% ipython --no-banner

In [1]: import numpy as np

In [2]: np.set_printoptions(suppress=True, linewidth=200)

In [3]: J = np.loadtxt("arr.csv", delimiter=",")

In [4]: J
Out[4]: 
array([[-2.,  6.,  3.],
       [ 0.,  3.,  8.],
       [ 0.,  0., -7.]])

In [5]: round(float(np.linalg.norm(J) ** 2 / np.linalg.norm(J, 2) ** 2), 3)
Out[5]: 1.211

In [6]: np.round(np.linalg.norm(J, axis=1), 3)
Out[6]: array([7.   , 8.544, 7.   ])

In [7]: np.linalg.norm(J, axis=1).argmax()
Out[7]: np.int64(1)

In [8]: np.round(np.sort(np.linalg.eigvals(J)), 3)
Out[8]: array([-7., -2.,  3.])

In [9]: np.round(np.linalg.matrix_power(J - np.diag(np.diag(J)), 3), 3)
Out[9]: 
array([[0., 0., 0.],
       [0., 0., 0.],
       [0., 0., 0.]])

In [10]: [int(np.linalg.matrix_rank(np.linalg.matrix_power(J, p))) for p in range(1, 4)]
Out[10]: [3, 3, 3]

In [11]: out = np.array([[4, 1, -2], [1, 3, -2], [-4, 1, -5]])

In [12]: np.vstack([J, out.T]).shape
Out[12]: (6, 3)

In [13]: np.linalg.matrix_rank(J @ out)
Out[13]: np.int64(3)

In [14]: out.T @ J.T
Out[14]: 
array([[-14., -29.,  28.],
       [ 19.,  17.,  -7.],
       [-23., -46.,  35.]])

In [15]: rng = np.random.default_rng(3)

In [16]: lab = rng.permutation(3)

In [17]: out = J[:, lab] * rng.choice([-1, 1], 3)

In [18]: out
Out[18]: 
array([[-3., -6.,  2.],
       [-8., -3., -0.],
       [ 7., -0., -0.]])

In [19]: left, _, Vh = np.linalg.svd(J.T @ out)

In [20]: np.round(left @ Vh, 3) + 0
Out[20]: 
array([[ 0.,  0., -1.],
       [ 0., -1.,  0.],
       [-1.,  0.,  0.]])

In [21]: lab
Out[21]: array([2, 1, 0])

In [22]: np.round(np.linalg.lstsq(J, out)[0], 3) + 0
Out[22]: 
array([[ 0.,  0., -1.],
       [ 0., -1.,  0.],
       [-1.,  0.,  0.]])

In [23]: W0 = np.load("layer0.npy")

In [24]: W0.round(3)
Out[24]: 
array([[ 0.981,  0.033,  0.122,  0.055],
       [ 0.033,  0.945, -0.205, -0.093],
       [ 0.122, -0.205,  0.233, -0.349],
       [ 0.055, -0.093, -0.349,  0.841]])

In [25]: ev, vecs = np.linalg.eigh(W0)

In [26]: x0 = np.array([1, 0, 2, 1])

In [27]: np.round(vecs * np.maximum(ev, 0) @ vecs.T, 3)
Out[27]: 
array([[ 0.981,  0.033,  0.122,  0.055],
       [ 0.033,  0.945, -0.205, -0.093],
       [ 0.122, -0.205,  0.233, -0.349],
       [ 0.055, -0.093, -0.349,  0.841]])

In [28]: round(x0 @ W0 @ x0 / (x0 @ x0), 3), round(ev[0], 3), np.round(ev[-1], 3)
Out[28]: (np.float64(0.326), np.float64(-0.0), np.float64(1.0))

In [29]: round(float(np.abs(W0).sum(axis=1).max()), 3), round(np.abs(ev).max(), 3)
Out[29]: (1.339, np.float64(1.0))

In [30]: round(float(x0 @ W0 @ x0), 3)
Out[30]: 1.957

In [31]: np.round(np.linalg.eigvalsh(W0[1:, 1:]), 3)
Out[31]: array([0.019, 1.   , 1.   ])

In [32]: x0 = np.array([1, 1, 0])

In [33]: a = np.maximum(J @ x0, 0)

In [34]: J * (a > 1e-9)[:, None]
Out[34]: 
array([[-2.,  6.,  3.],
       [ 0.,  3.,  8.],
       [ 0.,  0., -0.]])

In [35]: np.round(np.tanh(J @ x0), 3)
Out[35]: array([0.999, 0.995, 0.   ])

In [36]: J.T @ a
Out[36]: array([-8., 33., 36.])

In [37]: X = np.loadtxt("dump.csv", delimiter=",")

In [38]: X
Out[38]: 
array([[20., 12.,  9., 15.],
       [12., 14.,  9.,  8.],
       [ 9.,  9., 19., 12.],
       [15.,  8., 12., 15.]])

In [39]: x0 = np.ones(4)

In [40]: for _ in range(4):
    ...:     x0 = X @ x0
    ...:     x0 /= np.linalg.norm(x0)
    ...:     print(round(x0 @ X @ x0, 3))
    ...: 
49.973
49.981
49.981
49.981

In [41]: round(float(np.linalg.eigvalsh(X)[-1]), 3)
Out[41]: 49.981

In [42]: x0.round(3)
Out[42]: array([0.57 , 0.425, 0.486, 0.508])

In [43]: ev, vecs = np.linalg.eigh(X)

In [44]: (ev > 1e-8).sum(), (ev < -1e-8).sum()
Out[44]: (np.int64(4), np.int64(0))

In [45]: np.round(np.linalg.eigvalsh(X @ X), 3)
Out[45]: array([   0.261,   45.003,  116.639, 2498.096])

In [46]: np.round(vecs.T @ X @ vecs, 3) + 0
Out[46]: 
array([[ 0.511,  0.   ,  0.   ,  0.   ],
       [ 0.   ,  6.708,  0.   ,  0.   ],
       [ 0.   ,  0.   , 10.8  ,  0.   ],
       [ 0.   ,  0.   ,  0.   , 49.981]])

In [47]: ev.sum(), np.trace(X)
Out[47]: (np.float64(68.0), np.float64(68.0))

In [48]: ev.round(3)
Out[48]: array([ 0.511,  6.708, 10.8  , 49.981])

In [49]: np.abs(vecs[:, -1]).round(6).argmax()
Out[49]: np.int64(0)

In [50]: low = np.linalg.cholesky(X)

In [51]: np.round(low @ low.T, 3)
Out[51]: 
array([[20., 12.,  9., 15.],
       [12., 14.,  9.,  8.],
       [ 9.,  9., 19., 12.],
       [15.,  8., 12., 15.]])

In [52]: low.round(3)
Out[52]: 
array([[ 4.472,  0.   ,  0.   ,  0.   ],
       [ 2.683,  2.608,  0.   ,  0.   ],
       [ 2.012,  1.381,  3.612,  0.   ],
       [ 3.354, -0.383,  1.6  ,  1.021]])

In [53]: np.round(np.prod(np.diag(low)) ** 2, 3), np.round(np.linalg.det(X), 3)
Out[53]: (np.float64(1849.0), np.float64(1849.0))

In [54]: np.linalg.eigvalsh(X).min() > 0
Out[54]: np.True_

In [55]: lab = rng.permutation(4)

In [56]: out = X[:, lab] * rng.choice([-1, 1], 4)

In [57]: out
Out[57]: 
array([[ -9., -12., -20., -15.],
       [ -9., -14., -12.,  -8.],
       [-19.,  -9.,  -9., -12.],
       [-12.,  -8., -15., -15.]])

In [58]: left, _, Vh = np.linalg.svd(X.T @ out)

In [59]: np.round(left @ Vh, 3) + 0
Out[59]: 
array([[ 0.,  0., -1.,  0.],
       [ 0., -1.,  0.,  0.],
       [-1.,  0.,  0.,  0.],
       [ 0.,  0.,  0., -1.]])

In [60]: np.round(np.linalg.lstsq(X, out)[0], 3) + 0
Out[60]: 
array([[ 0.,  0., -1.,  0.],
       [ 0., -1.,  0.,  0.],
       [-1.,  0.,  0.,  0.],
       [ 0.,  0.,  0., -1.]])

In [61]: X @ X
Out[61]: 
array([[850., 609., 639., 729.],
       [609., 485., 501., 520.],
       [639., 501., 667., 615.],
       [729., 520., 615., 658.]])

In [62]: np.round(np.sort(np.abs(np.linalg.eigvals(X))), 3)
Out[62]: array([ 0.511,  6.708, 10.8  , 49.981])

In [63]: np.allclose(X @ X.T, X.T @ X)
Out[63]: True

In [64]: np.round(np.linalg.matrix_power(X, 3), 3)
Out[64]: 
array([[40994., 30309., 34020., 36225.],
       [30309., 22767., 25605., 26827.],
       [34020., 25605., 30313., 30822.],
       [36225., 26827., 30822., 32345.]])
